In [1]: import numpy as np

In [2]: import numpy.linalg as la

In [3]: np.set_printoptions(suppress=True, linewidth=120)

In [4]: def tidy(a):
   ...:     return np.round(a, 4) + 0
   ...: 

In [5]: A2 = np.array([[1, -9, 6, 3, 1, 0, 4, 8, 0], [6, -3, -1, 2, 2, -4, 3, 1, 3]])

In [6]: E = np.block([[np.zeros((2, 2)), A2], [A2.T, np.zeros((9, 9))]])

In [7]: print(E)
[[ 0.  0.  1. -9.  6.  3.  1.  0.  4.  8.  0.]
 [ 0.  0.  6. -3. -1.  2.  2. -4.  3.  1.  3.]
 [ 1.  6.  0.  0.  0.  0.  0.  0.  0.  0.  0.]
 [-9. -3.  0.  0.  0.  0.  0.  0.  0.  0.  0.]
 [ 6. -1.  0.  0.  0.  0.  0.  0.  0.  0.  0.]
 [ 3.  2.  0.  0.  0.  0.  0.  0.  0.  0.  0.]
 [ 1.  2.  0.  0.  0.  0.  0.  0.  0.  0.  0.]
 [ 0. -4.  0.  0.  0.  0.  0.  0.  0.  0.  0.]
 [ 4.  3.  0.  0.  0.  0.  0.  0.  0.  0.  0.]
 [ 8.  1.  0.  0.  0.  0.  0.  0.  0.  0.  0.]
 [ 0.  3.  0.  0.  0.  0.  0.  0.  0.  0.  0.]]

In [8]: rng = np.random.default_rng(15199)

In [9]: labels = rng.permutation(11)

In [10]: labels
Out[10]: array([ 7,  6,  5,  9,  8,  4, 10,  1,  2,  3,  0])

In [11]: A2 = E[labels][:, labels]

In [12]: np.diag(A2)
Out[12]: array([0., 0., 0., 0., 0., 0., 0., 0., 0., 0., 0.])

In [13]: np.trace(A2)
Out[13]: np.float64(0.0)

In [14]: np.allclose(A2, E)
Out[14]: False

In [15]: print(A2)
[[ 0.  0.  0.  0.  0.  0.  0. -4.  0.  0.  0.]
 [ 0.  0.  0.  0.  0.  0.  0.  2.  0.  0.  1.]
 [ 0.  0.  0.  0.  0.  0.  0.  2.  0.  0.  3.]
 [ 0.  0.  0.  0.  0.  0.  0.  1.  0.  0.  8.]
 [ 0.  0.  0.  0.  0.  0.  0.  3.  0.  0.  4.]
 [ 0.  0.  0.  0.  0.  0.  0. -1.  0.  0.  6.]
 [ 0.  0.  0.  0.  0.  0.  0.  3.  0.  0.  0.]
 [-4.  2.  2.  1.  3. -1.  3.  0.  6. -3.  0.]
 [ 0.  0.  0.  0.  0.  0.  0.  6.  0.  0.  1.]
 [ 0.  0.  0.  0.  0.  0.  0. -3.  0.  0. -9.]
 [ 0.  1.  3.  8.  4.  6.  0.  0.  1. -9.  0.]]

In [16]: tidy(la.det(A2)), tidy(la.det(E[labels]))
Out[16]: (np.float64(0.0), np.float64(0.0))

In [17]: rk = la.matrix_rank(E)

In [18]: rk
Out[18]: np.int64(4)

In [19]: null = la.svd(E)[2][rk:].T

In [20]: [int(la.matrix_rank(E[:i])) for i in range(1, len(E) + 1)]
Out[20]: [1, 2, 3, 4, 4, 4, 4, 4, 4, 4, 4]

In [21]: np.allclose(E @ null, 0)
Out[21]: True

In [22]: null.shape
Out[22]: (11, 7)

In [23]: x = np.array([3, 1, -1, 0, 3, -2, -2, -3, -1, 0, 2])

In [24]: h = np.maximum(E @ x, 0)

In [25]: np.flatnonzero(h > 1e-9)
Out[25]: array([ 0,  2,  4,  5,  6,  8,  9, 10])

In [26]: la.matrix_rank(E, rtol=0.1)
Out[26]: np.int64(4)

In [27]: tidy(la.norm(E, 2) / la.norm(E))
Out[27]: np.float64(0.6216)

In [28]: [round(float(x), 4) for x in la.svd(E, compute_uv=False)[:3]]
Out[28]: [15.1501, 15.1501, 8.2142]

In [29]: np.allclose(E @ E.T, E.T @ E)
Out[29]: True

In [30]: tidy(np.abs(la.eigvals(E)).max())
Out[30]: np.float64(15.1501)

In [31]: print(E @ E)
[[208.  55.   0.   0.   0.   0.   0.   0.   0.   0.   0.]
 [ 55.  89.   0.   0.   0.   0.   0.   0.   0.   0.   0.]
 [  0.   0.  37. -27.   0.  15.  13. -24.  22.  14.  18.]
 [  0.   0. -27.  90. -51. -33. -15.  12. -45. -75.  -9.]
 [  0.   0.   0. -51.  37.  16.   4.   4.  21.  47.  -3.]
 [  0.   0.  15. -33.  16.  13.   7.  -8.  18.  26.   6.]
 [  0.   0.  13. -15.   4.   7.   5.  -8.  10.  10.   6.]
 [  0.   0. -24.  12.   4.  -8.  -8.  16. -12.  -4. -12.]
 [  0.   0.  22. -45.  21.  18.  10. -12.  25.  35.   9.]
 [  0.   0.  14. -75.  47.  26.  10.  -4.  35.  65.   3.]
 [  0.   0.  18.  -9.  -3.   6.   6. -12.   9.   3.   9.]]

In [32]: assert E == E.T
Traceback (most recent call last):
  Cell In[32], line 1
    assert E == E.T
ValueError: The truth value of an array with more than one element is ambiguous. Use a.any() or a.all()


In [33]: print((E + E.T) / 2)
[[ 0.  0.  1. -9.  6.  3.  1.  0.  4.  8.  0.]
 [ 0.  0.  6. -3. -1.  2.  2. -4.  3.  1.  3.]
 [ 1.  6.  0.  0.  0.  0.  0.  0.  0.  0.  0.]
 [-9. -3.  0.  0.  0.  0.  0.  0.  0.  0.  0.]
 [ 6. -1.  0.  0.  0.  0.  0.  0.  0.  0.  0.]
 [ 3.  2.  0.  0.  0.  0.  0.  0.  0.  0.  0.]
 [ 1.  2.  0.  0.  0.  0.  0.  0.  0.  0.  0.]
 [ 0. -4.  0.  0.  0.  0.  0.  0.  0.  0.  0.]
 [ 4.  3.  0.  0.  0.  0.  0.  0.  0.  0.  0.]
 [ 8.  1.  0.  0.  0.  0.  0.  0.  0.  0.  0.]
 [ 0.  3.  0.  0.  0.  0.  0.  0.  0.  0.  0.]]

In [34]: arr = np.loadtxt("run12.csv", delimiter=",")

In [35]: arr
Out[35]: 
array([[ 1.    ,  0.5227,  0.9823,  0.6107, -0.9929,  0.9626, -0.9944, -0.9667,  0.8511],
       [-0.9876, -0.9611, -0.9121,  0.1293, -0.1781,  0.8005, -0.9849, -0.0798,  0.9866],
       [-0.9737, -0.917 ,  0.2636,  0.7616,  0.4462, -0.9379,  0.9458,  0.8937,  0.5649],
       [ 0.9996, -0.9033,  0.9789,  0.664 , -0.9154,  0.7259, -0.9797, -0.2729,  0.9217],
       [ 0.6963, -0.9402,  0.2821,  0.3452, -0.6411,  0.7818, -0.9843, -0.1391,  0.9626],
       [-0.9849, -0.0798, -0.7895, -0.2449,  0.7699, -0.6231,  0.821 ,  0.5784, -0.4136],
       [-0.9997, -0.8875, -0.6805,  0.3714,  0.9699, -0.992 ,  0.9984,  0.9852, -0.537 ],
       [ 0.9727, -0.4219,  0.6411,  0.3714, -0.9033,  0.8875, -0.984 , -0.7739,  0.9051],
       [ 0.9926, -0.1781,  0.8917,  0.1781, -0.4699,  0.1684, -0.4301, -0.03  , -0.0798],
       [ 0.9998,  0.5581,  0.8455, -0.598 , -0.6107,  0.917 , -0.9721, -0.7306, -0.4301],
       [-0.537 ,  0.9458, -0.3185,  0.0699, -0.5154,  0.0599,  0.6351, -0.7658, -0.537 ],
       [-0.3799,  0.9869, -0.9402, -0.9458,  0.7616,  0.7306, -0.01  , -0.7259, -0.9737],
       [ 0.8617, -0.6231, -0.4301, -0.1096, -0.9201,  0.9912, -0.9997, -0.9289,  0.9843],
       [-0.1781,  0.9554, -0.9554, -0.8741, -0.3452,  0.9816, -0.9846, -0.9626, -0.1781],
       [-0.9275, -0.1391, -0.3885,  0.7658, -0.9087,  0.5299, -0.7531, -0.7932,  0.9611],
       [-0.5915,  0.8668,  0.6584,  0.3185,  0.7352, -0.9858,  0.9996,  0.7857, -0.9823],
       [-0.7531, -0.983 , -0.7487, -0.0798, -0.0599,  0.8643, -0.9949,  0.1586,  0.983 ],
       [ 0.9895, -0.9498,  0.9743,  0.8875, -0.9186,  0.1194, -0.8538,  0.0798,  0.9626],
       [-0.9956,  0.9402, -0.9508, -0.8511,  0.9771, -0.8565,  0.9944,  0.6469, -0.9917],
       [-0.7352,  0.8178, -0.7779, -0.585 ,  0.3714,  0.3185,  0.1489, -0.4382, -0.6527],
       [-0.8764, -0.7352,  0.3004,  0.5649,  0.4699, -0.8917,  0.9302,  0.8178,  0.0798],
       [ 0.0599,  0.5511, -0.2543, -0.5299,  0.6291, -0.2355,  0.6044,  0.2355, -0.8144],
       [ 0.9611,  0.8717,  0.5784, -0.6469,  0.6805, -0.493 ,  0.8896,  0.3004, -0.9793],
       [-0.999 ,  0.9958, -0.9705, -0.2821, -0.0798, -0.1391,  0.9468, -0.8896, -0.8275],
       [ 0.9809,  0.3969,  0.6527, -0.9626,  0.9989, -0.9776,  0.9986,  0.9935, -0.9998],
       [ 0.6751,  0.9963, -0.8692, -0.7574, -0.8937,  0.9899, -0.9827, -0.9952, -0.2913],
       [ 0.9881,  0.9693,  0.6107, -0.4777, -0.3714,  0.4053,  0.2729, -0.7398, -0.9217],
       [ 0.8717, -0.8832, -0.3275, -0.508 , -0.2165,  0.9458, -0.9971, -0.3095,  0.8896],
       [ 0.6291, -0.508 ,  0.4382,  0.1974, -0.2165,  0.0898, -0.4136,  0.1194,  0.3969],
       [-0.4462, -0.8275,  0.7014,  0.7857, -0.2636, -0.7895,  0.7352,  0.6469,  0.664 ],
       [-0.9275,  0.9595, -0.9721, -0.8977,  0.6805,  0.7306, -0.2543, -0.7114, -0.8668],
       [-1.    , -0.0997, -0.8854,  0.9015, -0.6584, -0.7443,  0.8896, -0.3185,  0.9402],
       [-0.7699,  0.9967, -0.8764, -0.8337,  0.6044,  0.05  ,  0.917 , -0.7443, -0.9876],
       [-0.9545,  0.9275, -0.9391, -0.8306,  0.8275,  0.05  ,  0.7064, -0.2165, -0.9275],
       [ 0.6291, -0.2729,  0.5511,  0.3799, -0.4542,  0.    , -0.1974, -0.0699,  0.3969],
       [ 0.8668, -0.9595,  0.9232,  0.8005, -0.5299, -0.5154, -0.2165,  0.6696,  0.8668],
       [ 0.9329,  0.8937,  0.4136,  0.2913, -0.9488,  0.8764, -0.8937, -0.9562,  0.508 ],
       [ 1.    , -0.04  ,  0.8917, -0.8397,  0.04  ,  0.9232, -0.9861, -0.2543, -0.6963],
       [ 0.9527, -0.996 ,  0.9447,  0.7398, -0.1877, -0.4382, -0.7211,  0.8917,  0.9354],
       [ 0.9982,  0.6351, -0.207 , -0.9366,  0.2165,  0.9757, -0.9933, -0.7259, -0.6751],
       [-0.9961,  0.9947, -0.9938, -0.9329,  0.8275,  0.5227,  0.6696, -0.7857, -0.9693],
       [ 0.968 ,  0.1781, -0.0599, -0.8144,  0.5441,  0.7352, -0.8511, -0.05  , -0.6751],
       [ 0.9949,  0.9987, -0.6351, -0.9033, -0.8832,  0.9955, -0.992 , -0.9967, -0.8005],
       [-0.9217, -0.0798,  0.    ,  0.05  ,  0.8832, -0.9595,  0.9937,  0.8996, -0.8764]])

In [36]: P = arr @ la.solve(arr.T @ arr, arr.T)

In [37]: np.allclose(P @ P, P)
Out[37]: True

In [38]: tidy(np.trace(P))
Out[38]: np.float64(9.0)

In [39]: F = np.loadtxt("w.csv", delimiter=",")

In [40]: F
Out[40]: 
array([[ 0.7213, -0.02  ,  0.6297,  0.3045, -0.1802, -0.2062, -0.2544,  0.6156, -0.9125, -0.5988,  0.7141,  0.531 ,
        -0.706 ],
       [ 0.2519,  0.0034,  0.5744,  0.8437, -0.3378,  0.2704, -0.0327,  0.2939, -0.0787, -0.2478, -0.7092,  0.181 ,
        -0.1219],
       [-0.6118,  0.0786, -0.2203, -0.533 , -0.1388, -1.7683,  0.0372, -0.5452, -0.3902,  0.9973, -0.6882,  0.0568,
         0.8281],
       [-0.51  ,  0.3037,  0.5356,  0.1887,  0.1557,  0.7113, -0.066 , -0.4876,  0.2962,  1.3472, -0.3576, -0.2444,
         0.7854]])

In [41]: x = np.array([-9, 8, -1, 9, -9, 2, 2, -7, -4, 4, 0, 1, -7])

In [42]: x @ F
Traceback (most recent call last):
  Cell In[42], line 1
    x @ F
ValueError: matmul: Input operand 1 has a mismatch in its core dimension 0, with gufunc signature (n?,k),(k,m?)->(n?,m?) (size 4 is different from 13)


In [43]: tidy(F @ x)
Out[43]: array([-1.4217,  6.5952,  2.9718,  9.9466])

In [44]: tidy(F @ (2 * x))
Out[44]: array([-2.8434, 13.1904,  5.9436, 19.8932])

In [45]: tidy((F * x).sum(axis=1))
Out[45]: array([-1.4217,  6.5952,  2.9718,  9.9466])

In [46]: tidy(F @ np.ones(13))
Out[46]: array([ 0.6381,  0.8906, -2.8978,  2.6582])

In [47]: la.norm(F @ x) <= la.norm(F, 2) * la.norm(x) + 1e-9
Out[47]: np.True_

In [48]: th = np.radians(30)

In [49]: r_ = np.eye(13)

In [50]: r_[0, 0] = r_[10, 10] = np.cos(th)

In [51]: r_[0, 10], r_[10, 0] = -np.sin(th), np.sin(th)

In [52]: A2 = F @ r_.T

In [53]: tidy(np.abs(A2 - F).max(axis=0))
Out[53]: array([0.4537, 0.    , 0.    , 0.    , 0.    , 0.    , 0.    , 0.    , 0.    , 0.    , 0.265 , 0.    , 0.    ])

In [54]: np.allclose(la.norm(F, axis=1), la.norm(A2, axis=1))
Out[54]: True

In [55]: tidy(la.svd(F, compute_uv=False)), tidy(la.svd(A2, compute_uv=False))
Out[55]: (array([3.   , 2.1  , 1.47 , 1.029]), array([3.   , 2.1  , 1.47 , 1.029]))

In [56]: np.allclose(F @ F.T, A2 @ A2.T)
Out[56]: True

In [57]: tidy(A2)
Out[57]: 
array([[ 0.2676, -0.02  ,  0.6297,  0.3045, -0.1802, -0.2062, -0.2544,  0.6156, -0.9125, -0.5988,  0.9791,  0.531 ,
        -0.706 ],
       [ 0.5728,  0.0034,  0.5744,  0.8437, -0.3378,  0.2704, -0.0327,  0.2939, -0.0787, -0.2478, -0.4882,  0.181 ,
        -0.1219],
       [-0.1857,  0.0786, -0.2203, -0.533 , -0.1388, -1.7683,  0.0372, -0.5452, -0.3902,  0.9973, -0.9019,  0.0568,
         0.8281],
       [-0.2629,  0.3037,  0.5356,  0.1887,  0.1557,  0.7113, -0.066 , -0.4876,  0.2962,  1.3472, -0.5647, -0.2444,
         0.7854]])

In [58]: A2 = F + rng.integers(-2, 3, (4, 2)) @ rng.integers(-2, 3, (2, 13))

In [59]: tidy(A2)
Out[59]: 
array([[ 0.7213, -2.02  ,  6.6297,  5.3045,  1.8198,  1.7938,  4.7456, -1.3844,  3.0875, -4.5988,  5.7141, -1.469 ,
         4.294 ],
       [ 0.2519,  2.0034, -3.4256, -3.1563, -2.3378, -3.7296, -4.0327,  2.2939, -4.0787,  1.7522, -4.7092,  0.181 ,
        -4.1219],
       [-0.6118,  0.0786, -2.2203, -1.533 , -0.1388,  0.2317, -0.9628, -0.5452, -0.3902,  2.9973, -1.6882,  2.0568,
        -0.1719],
       [-0.51  ,  1.3037,  2.5356,  0.1887, -0.8443, -5.2887, -0.066 ,  0.5124, -1.7038, -1.6528, -0.3576, -4.2444,
         0.7854]])

In [60]: tidy(A2 - F)
Out[60]: 
array([[ 0., -2.,  6.,  5.,  2.,  2.,  5., -2.,  4., -4.,  5., -2.,  5.],
       [ 0.,  2., -4., -4., -2., -4., -4.,  2., -4.,  2., -4.,  0., -4.],
       [ 0.,  0., -2., -1.,  0.,  2., -1.,  0.,  0.,  2., -1.,  2., -1.],
       [ 0.,  1.,  2.,  0., -1., -6.,  0.,  1., -2., -3.,  0., -4.,  0.]])

In [61]: print(la.matrix_rank(A2 - F, tol=1e-8))
2

In [62]: la.lstsq(E[:-1].T, E[-1])[2]
Out[62]: np.int32(4)

In [63]: np.abs(np.diag(la.qr(E)[1])) > 1e-9
Out[63]: array([ True,  True,  True,  True, False, False, False, False, False, False, False])

In [64]: np.unique(E.round(6), axis=0).shape
Out[64]: (11, 11)

In [65]: X = np.load("out7.npy")

In [66]: print(X)
[[ 18  11  39  39  20  27  18  23]
 [ -4   8 -30 -22 -22  -4 -24 -18]
 [ 29   6  60  36  43  10  34  43]
 [ 16  13  15  29   8  39   4  15]
 [  2  16  -3  17 -15  26 -12  -9]]

In [67]: print(np.argsort(-la.norm(X, axis=0).round(6), kind="stable")[:3])
[2 3 5]

In [68]: la.cond(X) > 100
Out[68]: np.True_

In [69]: def softmax(z):
    ...:     e = np.exp(z - z.max(axis=-1, keepdims=True))
    ...:     return e / e.sum(axis=-1, keepdims=True)
    ...: 

In [70]: tidy(softmax(X[0]))
Out[70]: array([0. , 0. , 0.5, 0.5, 0. , 0. , 0. , 0. ])

In [71]: tidy(softmax(X).sum(axis=1))
Out[71]: array([1., 1., 1., 1., 1.])

In [72]: tidy(softmax(X[0] + 3))
Out[72]: array([0. , 0. , 0.5, 0.5, 0. , 0. , 0. , 0. ])

In [73]: att = X @ X.T / np.sqrt(8)

In [74]: softmax(att).round(6).argmax(axis=1)
Out[74]: array([2, 1, 2, 2, 4])
